% ipython --no-banner

In [1]: import numpy as np

In [2]: from numpy import linalg as LA

In [3]: np.set_printoptions(precision=2, suppress=True, linewidth=100)

In [4]: X = np.load("dump.npy")

In [5]: X
Out[5]: 
array([[ 1.8 ,  0.4 ,  2.69],
       [-1.7 ,  0.5 ,  2.46],
       [-0.8 ,  1.  ,  4.86],
       [-0.7 ,  0.8 ,  3.7 ],
       [ 0.9 ,  0.  ,  0.33],
       [ 0.  ,  0.  , -0.17],
       [ 0.7 , -1.  , -4.7 ],
       [ 0.5 ,  0.1 ,  0.54],
       [-1.2 ,  1.7 ,  8.47],
       [-1.1 ,  0.8 ,  3.93],
       [ 1.5 ,  0.7 ,  3.81],
       [ 0.3 ,  0.3 ,  1.64],
       [ 0.3 ,  0.  ,  0.5 ],
       [-0.4 ,  0.4 ,  1.79],
       [ 0.4 , -1.2 , -5.76],
       [-0.5 , -1.2 , -5.75],
       [ 1.  ,  0.7 ,  3.28]])

In [6]: # column 2 is much longer than the rest

In [7]: Uu, sig, Vt = LA.svd(X)

In [8]: np.argmax(sig[:-1] / (sig[1:] + 1e-6)) + 1
Out[8]: np.int64(2)

In [9]: sig
Out[9]: array([16.41,  3.84,  0.19])

In [10]: other = Uu[:, :2] @ np.diag(sig[:2]) @ Vt[:2]

In [11]: LA.matrix_rank(X, rtol=0.05)
Out[11]: np.int64(2)

In [12]: round(LA.norm(X - other) / LA.norm(X), 2)
Out[12]: np.float64(0.01)

In [13]: round(np.abs(X - other).max(), 2)
Out[13]: np.float64(0.09)

In [14]: x0 = np.array([0, 0, 0])

In [15]: X @ (2 * x0)
Out[15]: array([0., 0., 0., 0., 0., 0., 0., 0., 0., 0., 0., 0., 0., 0., 0., 0., 0.])

In [16]: X @ np.eye(3)[2]
Out[16]: 
array([ 2.69,  2.46,  4.86,  3.7 ,  0.33, -0.17, -4.7 ,  0.54,  8.47,  3.93,  3.81,  1.64,  0.5 ,
        1.79, -5.76, -5.75,  3.28])

In [17]: np.sign((X @ x0).round(6))
Out[17]: array([0., 0., 0., 0., 0., 0., 0., 0., 0., 0., 0., 0., 0., 0., 0., 0., 0.])

In [18]: (X * x0).sum(axis=1)
Out[18]: array([0., 0., 0., 0., 0., 0., 0., 0., 0., 0., 0., 0., 0., 0., 0., 0., 0.])

In [19]: np.einsum("ij,j->i", X, x0)
Out[19]: array([0., 0., 0., 0., 0., 0., 0., 0., 0., 0., 0., 0., 0., 0., 0., 0., 0.])

In [20]: E = np.load("block8.npy")

In [21]: E
Out[21]: 
array([[ 9,  4, -7,  4],
       [ 8,  3, -8,  3],
       [10,  5, -6,  5]])

In [22]: np.argsort(-LA.norm(E, axis=0).round(6), kind="stable")[:3]
Out[22]: array([0, 2, 1])

In [23]: [round(float(x), 2) for x in LA.svd(E, compute_uv=False)[:3]]
Out[23]: [22.07, 2.6, 0.0]

In [24]: LA.matrix_rank(E, rtol=0.1)
Out[24]: np.int64(2)

In [25]: LA.cond(E) > 100
Out[25]: np.True_

In [26]: J = np.loadtxt("m.csv", delimiter=",")

In [27]: J
Out[27]: 
array([[ 1.,  0.,  0.,  0.],
       [ 0.,  1.,  0.,  0.],
       [ 1., -5.,  1.,  0.],
       [-2., -2.,  3.,  1.]])

In [28]: # triangular: eigenvalues sit on the diagonal

In [29]: x0 = np.array([2, 2, 2, 5])

In [30]: J @ np.eye(4)[3]
Out[30]: array([0., 0., 0., 1.])

In [31]: np.sign((J @ x0).round(6))
Out[31]: array([ 1.,  1., -1.,  1.])

In [32]: LA.norm(J @ x0) <= LA.norm(J, 2) * LA.norm(x0) + 1e-9
Out[32]: np.True_

In [33]: (J @ x0).argmax()
Out[33]: np.int64(3)

In [34]: J * x0
Out[34]: 
array([[  2.,   0.,   0.,   0.],
       [  0.,   2.,   0.,   0.],
       [  2., -10.,   2.,   0.],
       [ -4.,  -4.,   6.,   5.]])

In [35]: data = np.array([[-8, 0, -8, -4], [-10, 0, -10, -5], [-4, 0, -4, -2], [16, 0, 16, 8]])

In [36]: other = np.array([[1, 2], [2, 1], [1, 3], [0, 3]])

In [37]: np.einsum("ik,kj->ji", data, other)
Out[37]: 
array([[-16, -20,  -8,  32],
       [-52, -65, -26, 104]])

In [38]: np.einsum("ik,kj->ij", data, other)
Out[38]: 
array([[-16, -52],
       [-20, -65],
       [ -8, -26],
       [ 32, 104]])

In [39]: np.vstack([data, other.T]).shape
Out[39]: (6, 4)

In [40]: LA.matrix_rank(np.vstack([data, other.T]))
Out[40]: np.int64(3)

In [41]: np.einsum("ij,ij->i", data, data)
Out[41]: array([144, 225,  36, 576])

In [42]: np.einsum("ij->j", data)
Out[42]: array([-6,  0, -6, -3])

In [43]: Uu, sig, Vt = LA.svd(data)

In [44]: V = Vt[:(sig > 1e-8).sum()]

In [45]: rng = np.random.default_rng(66947)

In [46]: x0 = data[0] + 5 * data[3] + rng.integers(2) * np.eye(4)[2]

In [47]: x0
Out[47]: array([72.,  0., 73., 36.])

In [48]: np.diag(V.T @ V)
Out[48]: array([0.44, 0.  , 0.44, 0.11])

In [49]: np.allclose(V.T @ V @ x0, x0)
Out[49]: False

In [50]: V.T @ V
Out[50]: 
array([[0.44, 0.  , 0.44, 0.22],
       [0.  , 0.  , 0.  , 0.  ],
       [0.44, 0.  , 0.44, 0.22],
       [0.22, 0.  , 0.22, 0.11]])

In [51]: round(float(LA.norm(x0 - V.T @ V @ x0)), 2)
Out[51]: 0.75

In [52]: other = data[0, 0] * data[1:] - np.outer(data[1:, 0], data[0])

In [53]: other
Out[53]: 
array([[0, 0, 0, 0],
       [0, 0, 0, 0],
       [0, 0, 0, 0]])

In [54]: data[:, 0] / data[0, 0]
Out[54]: array([ 1.  ,  1.25,  0.5 , -2.  ])

In [55]: np.flatnonzero(~other.round(6).any(axis=1))
Out[55]: array([0, 1, 2])

In [56]: def softmax(z):
    ...:     e = np.exp(z - z.max(axis=-1, keepdims=True))
    ...:     return e / e.sum(axis=-1, keepdims=True)
    ...: 

In [57]: np.round(softmax(data[3] + -2), 2) + 0
Out[57]: array([0.5, 0. , 0.5, 0. ])

In [58]: softmax(data).sum(axis=1)
Out[58]: array([1., 1., 1., 1.])

In [59]: np.round(softmax(data[3]), 2) + 0
Out[59]: array([0.5, 0. , 0.5, 0. ])

In [60]: S = data @ data.T / np.sqrt(4)

In [61]: np.round(softmax(S + np.triu(np.full(S.shape, -np.inf), 1)), 2) + 0
Out[61]: 
array([[1., 0., 0., 0.],
       [0., 1., 0., 0.],
       [0., 1., 0., 0.],
       [0., 0., 0., 1.]])

In [62]: round(float(np.trace(LA.pinv(data) @ data)), 2)
Out[62]: 1.0

In [63]: LA.lstsq(data[:-1].T, data[-1])[2]
Out[63]: np.int32(1)

In [64]: LA.inv(data)
LinAlgError: Singular matrix


In [65]: np.allclose(data[:-1].T @ LA.lstsq(data[:-1].T, data[-1])[0], data[-1])
Out[65]: True

In [66]: np.unique(data.round(6), axis=0).shape
Out[66]: (4, 4)

In [67]: W0 = np.array([[0, 1, 3, 0], [0, 0, 1, 0], [1, 0, 3, 2], [0, 1, 3, 3]])

In [68]: other = LA.inv(W0)

In [69]: other
Out[69]: 
array([[ 0.67, -3.  ,  1.  , -0.67],
       [ 1.  , -3.  ,  0.  ,  0.  ],
       [ 0.  ,  1.  ,  0.  ,  0.  ],
       [-0.33,  0.  ,  0.  ,  0.33]])

In [70]: round(LA.det(W0) * LA.det(other), 2)
Out[70]: np.float64(1.0)

In [71]: np.round(W0 @ other, 2) + 0
Out[71]: 
array([[1., 0., 0., 0.],
       [0., 1., 0., 0.],
       [0., 0., 1., 0.],
       [0., 0., 0., 1.]])

In [72]: np.round(LA.cond(W0), 2)
Out[72]: np.float64(28.58)

In [73]: round(float(LA.slogdet(W0)[0]), 2)
Out[73]: 1.0

In [74]: other = E[0, 0] * E[1:] - np.outer(E[1:, 0], E[0])

In [75]: other
Out[75]: 
array([[  0,  -5, -16,  -5],
       [  0,   5,  16,   5]])

In [76]: LA.matrix_rank(other), LA.matrix_rank(E)
Out[76]: (np.int64(1), np.int64(2))

In [77]: np.flatnonzero(~other.round(6).any(axis=1))
Out[77]: array([], dtype=int64)

In [78]: LA.matrix_rank(other, rtol=0.1)
Out[78]: np.int64(1)

In [79]: round(LA.norm(other, 2) / LA.norm(other), 2)
Out[79]: np.float64(1.0)

In [80]: [round(float(x), 2) for x in LA.svd(other, compute_uv=False)[:3]]
Out[80]: [24.74, 0.0]

In [81]: A = np.array([[0, 3, 0], [3, 0, 3], [0, 3, 0]])

In [82]: A
Out[82]: 
array([[0, 3, 0],
       [3, 0, 3],
       [0, 3, 0]])

In [83]: evals, V = LA.eigh(A)

In [84]: x0 = np.array([-5, -5, 1])

In [85]: x0 @ A @ x0
Out[85]: np.int64(120)

In [86]: np.abs(A).sum(axis=1).max(), round(float(np.abs(evals).max()), 2)
Out[86]: (np.int64(6), 4.24)

In [87]: np.round(x0 @ A @ x0 / (x0 @ x0), 2), round(float(evals[0]), 2), round(evals[-1], 2)
Out[87]: (np.float64(2.35), -4.24, np.float64(4.24))

In [88]: Uu, sig, Vt = LA.svd(A)

In [89]: V = Vt[:(sig > 1e-8).sum()]

In [90]: x0 = A[0] + -3 * A[1] + rng.integers(2) * np.eye(3)[0]

In [91]: x0
Out[91]: array([-8.,  3., -9.])

In [92]: V.T @ V
Out[92]: 
array([[0.5, 0. , 0.5],
       [0. , 1. , 0. ],
       [0.5, 0. , 0.5]])

In [93]: np.diag(V.T @ V)
Out[93]: array([0.5, 1. , 0.5])

In [94]: np.allclose(V.T @ V @ x0, x0)
Out[94]: False

In [95]: round(float(LA.norm(x0 - V.T @ V @ x0)), 2)
Out[95]: 0.71

In [96]: LA.matrix_rank(np.vstack([A, x0]))
Out[96]: np.int64(3)
